% ipython --no-banner

In [1]: import numpy as np

In [2]: import numpy.linalg as la

In [3]: np.set_printoptions(precision=3, suppress=True, linewidth=200, sign=" ")

In [4]: rnd = lambda a: np.round(a, 3) + 0

In [5]: W0 = np.load("out3.npy")

In [6]: print(W0)
[[  2.415  -2.449   3.759]
 [ -0.95   -3.146   1.019]
 [ -0.164   0.512   9.522]
 [ -2.834  -2.195  -3.882]
 [ -3.259   0.578  -2.258]
 [  3.298  -6.737  -0.819]
 [  0.063   3.135  -5.318]
 [  2.374   6.567  -6.753]
 [ -1.898   0.817  -0.091]
 [  0.93   -1.84    0.802]
 [  0.776  -2.654   0.581]
 [  0.701 -11.446  -2.799]
 [  0.871   0.901  -0.012]
 [  1.889   4.99    2.42 ]
 [ -3.572  -3.189  -5.106]
 [ -2.251  -1.397  10.552]
 [ -3.518   1.563  -0.017]
 [  1.261   2.364  -3.59 ]
 [ -0.52   -1.232   6.352]
 [ -0.41   -4.736  -6.903]
 [  1.705  -3.169 -15.312]
 [  6.403  -2.472  -5.323]
 [  4.728   5.469   3.117]
 [ -0.642  -0.284  -0.743]
 [ -0.149  -0.539  -0.188]
 [  2.786  -0.066  -0.695]
 [  2.563  -2.168   4.751]
 [ -0.12   -4.233  -0.506]]

In [7]: C2 = W0.T @ W0

In [8]: print(rnd(np.trace(C2)), rnd((W0 ** 2).sum()))
1315.666 1315.666

In [9]: print(rnd(la.svd(W0, compute_uv=False) ** 2))
[ 766.838  386.338  162.49 ]

In [10]: print(rnd(C2))
[[165.089   6.019 -35.291]
 [  6.019 400.627  74.013]
 [-35.291  74.013 749.95 ]]

In [11]: print((W0 @ W0.T).shape)
(28, 28)

In [12]: print(la.matrix_rank(C2))
3

In [13]: print(rnd(np.diag(C2)))
[ 165.089  400.627  749.95 ]

In [14]: Ac = W0 - W0.mean(axis=0)

In [15]: vecs = la.svd(Ac)[2][:2]

In [16]: A2 = Ac - Ac @ vecs.T @ vecs

In [17]: print(rnd(np.diag(vecs.T @ vecs)))
[ 0.013  0.991  0.997]

In [18]: print(la.norm(A2, axis=1).round(6).argmax())
21

In [19]: print(rnd(A2.std(axis=0)))
[ 2.347  0.229  0.133]

In [20]: A2 = W0 / np.sqrt((W0 ** 2).mean(axis=1, keepdims=True))

In [21]: print(rnd(A2[20]))
[ 0.188 -0.349 -1.686]

In [22]: print(la.matrix_rank(W0 - W0.mean(axis=1, keepdims=True)))
2

In [23]: z = W0[:, 0] > np.median(W0[:, 0])

In [24]: r0 = W0[z].mean(axis=0) - W0[~z].mean(axis=0)

In [25]: print(rnd(r0))
[ 3.78   0.117 -1.593]

In [26]: print(((W0 - W0.mean(axis=0)) @ r0 > 0).astype(int))
[ 1  0  0  0  0  1  1  1  0  0  0  1  1  1  0  0  0  1  0  1  1  1  1  0  0  1  0  0]

In [27]: print(rnd((((W0 - W0.mean(axis=0)) @ r0 > 0) == z).mean()))
0.821

In [28]: print(z.astype(int))
[ 1  0  0  0  0  1  0  1  0  1  1  1  1  1  0  0  0  1  0  0  1  1  1  0  0  1  1  0]

In [29]: arr = np.loadtxt("layer3.csv", delimiter=",")

In [30]: print(arr)
[[  1.   1.   1.   3.]
 [  3.   2.   2.   4.]
 [  3.   4.   2.   6.]
 [  3.   6.   5.   7.]
 [  4.   6.   7.   9.]
 [  6.   6.   9.  12.]
 [  7.   6.   9.  15.]
 [  8.   8.  12.  17.]
 [ 10.   8.  14.  20.]
 [ 12.  11.  15.  21.]
 [ 12.  11.  15.  24.]
 [ 13.  11.  16.  27.]
 [ 13.  11.  19.  28.]
 [ 15.  11.  22.  31.]
 [ 17.  13.  25.  34.]
 [ 17.  15.  27.  36.]
 [ 20.  16.  27.  37.]
 [ 23.  17.  30.  38.]
 [ 25.  19.  32.  38.]
 [ 28.  21.  32.  40.]
 [ 29.  21.  33.  42.]
 [ 29.  23.  34.  43.]
 [ 30.  23.  37.  43.]
 [ 31.  26.  37.  44.]
 [ 32.  29.  39.  44.]]

In [31]: Ac = arr - arr.mean(axis=0)

In [32]: vecs = la.svd(Ac)[2][:1]

In [33]: A2 = Ac - Ac @ vecs.T @ vecs

In [34]: print(rnd((Ac @ vecs.T).std(axis=0)))
[ 22.051]

In [35]: print(rnd(np.diag(vecs.T @ vecs)))
[ 0.202  0.112  0.297  0.388]

In [36]: print(rnd(la.norm(A2) / la.norm(Ac)))
0.132
